% python3 -q
>>> import numpy as np
>>> import numpy.linalg as la
>>> np.set_printoptions(precision=2, suppress=True, linewidth=120)
>>> J = np.array([[8, 0, 0], [6, 5, 0], [5, 4, 1]])
>>> la.eigvals(J)
array([1., 5., 8.])
>>> np.round(la.det(2 * J), 2), np.round(la.det(J), 2)
(np.float64(320.0), np.float64(40.0))
>>> round(la.eigvals(J).sum().real, 2)
np.float64(14.0)
>>> np.poly(J)
array([  1., -14.,  53., -40.])
>>> round(float(la.det(J.T)), 2)
40.0
>>> np.kron(np.eye(2, dtype=int), J)
array([[8, 0, 0, 0, 0, 0],
       [6, 5, 0, 0, 0, 0],
       [5, 4, 1, 0, 0, 0],
       [0, 0, 0, 8, 0, 0],
       [0, 0, 0, 6, 5, 0],
       [0, 0, 0, 5, 4, 1]])
>>> Q, Rm = la.qr(J)
>>> Rm
array([[-11.18,  -4.47,  -0.45],
       [  0.  ,  -4.58,  -0.44],
       [  0.  ,   0.  ,   0.78]])
>>> np.abs(np.diag(Rm))
array([11.18,  4.58,  0.78])
>>> np.allclose(Rm.T @ Rm, J.T @ J)
True
>>> np.round(Q.T @ Q, 2) + 0
array([[1., 0., 0.],
       [0., 1., 0.],
       [0., 0., 1.]])
>>> rng = np.random.default_rng(56980)
>>> feats = np.eye(4, dtype=int)[rng.permutation(4)] * np.array([0, 1, 2, 2])
>>> feats
array([[0, 0, 0, 0],
       [0, 1, 0, 0],
       [0, 0, 0, 2],
       [0, 0, 2, 0]])
>>> P = np.triu(np.array([[3, 3, 7, 5], [5, 9, 3, 4], [8, 5, 9, 5], [9, 4, 1, 1]]), 1) + np.eye(4)
>>> B = P @ feats @ la.inv(P)
>>> round(float(la.det(B)), 2)
0.0
>>> la.matrix_rank(B)
np.int64(3)
>>> np.trace(B), np.trace(feats)
(np.float64(1.0), np.int64(1))
>>> np.poly(B)
array([ 1., -1., -4.,  4.,  0.])
>>> t = np.deg2rad(15)
>>> M = np.eye(3)
>>> M[np.ix_([0, 2], [0, 2])] = [[np.cos(t), -np.sin(t)], [np.sin(t), np.cos(t)]]
>>> M
array([[ 0.97,  0.  , -0.26],
       [ 0.  ,  1.  ,  0.  ],
       [ 0.26,  0.  ,  0.97]])
>>> np.kron(np.eye(2, dtype=int), M)
array([[ 0.97,  0.  , -0.26,  0.  ,  0.  , -0.  ],
       [ 0.  ,  1.  ,  0.  ,  0.  ,  0.  ,  0.  ],
       [ 0.26,  0.  ,  0.97,  0.  ,  0.  ,  0.  ],
       [ 0.  ,  0.  , -0.  ,  0.97,  0.  , -0.26],
       [ 0.  ,  0.  ,  0.  ,  0.  ,  1.  ,  0.  ],
       [ 0.  ,  0.  ,  0.  ,  0.26,  0.  ,  0.97]])
>>> round(la.det(M.T), 2)
np.float64(1.0)
>>> round(float(la.det(2 * M)), 2), round(la.det(M), 2)
(8.0, np.float64(1.0))
>>> round(float(la.eigvals(M).sum().real), 2)
2.93
>>> np.round(np.einsum("ij,ji->", M, M), 2)
np.float64(2.73)
>>> np.round(la.det(M[::-1]), 2)
np.float64(-1.0)
>>> P = np.triu(np.array([[0, 2, 0], [1, 1, 2], [2, 2, 2]]), 1) + np.eye(3)
>>> B = P @ M @ la.inv(P)
>>> la.matrix_rank(B)
np.int64(3)
>>> P @ M - M @ P
array([[ 0.  ,  0.07,  0.  ],
       [ 0.52,  0.  , -0.07],
       [ 0.  , -0.52,  0.  ]])
>>> round(float(np.trace(B)), 2), round(float(np.trace(M)), 2)
(2.93, 2.93)
>>> round(float(la.det(B)), 2)
1.0
>>> np.poly(B)
array([ 1.  , -2.93,  2.93, -1.  ])
>>> B
array([[ 0.97,  0.07, -0.4 ],
       [ 0.52, -0.04,  2.  ],
       [ 0.26, -0.52,  2.  ]])
>>> np.round(la.det(B), 2)
np.float64(1.0)
>>> np.round(np.trace(B), 2)
np.float64(2.93)
>>> (B - B.T) / 2
array([[ 0.  , -0.22, -0.33],
       [ 0.22,  0.  ,  1.26],
       [ 0.33, -1.26,  0.  ]])
>>> la.determinant(B)
Traceback (most recent call last):
  File "<python-input-45>", line 1, in <module>
    la.determinant(B)
    ^^^^^^^^^^^^^^
AttributeError: module 'numpy.linalg' has no attribute 'determinant'
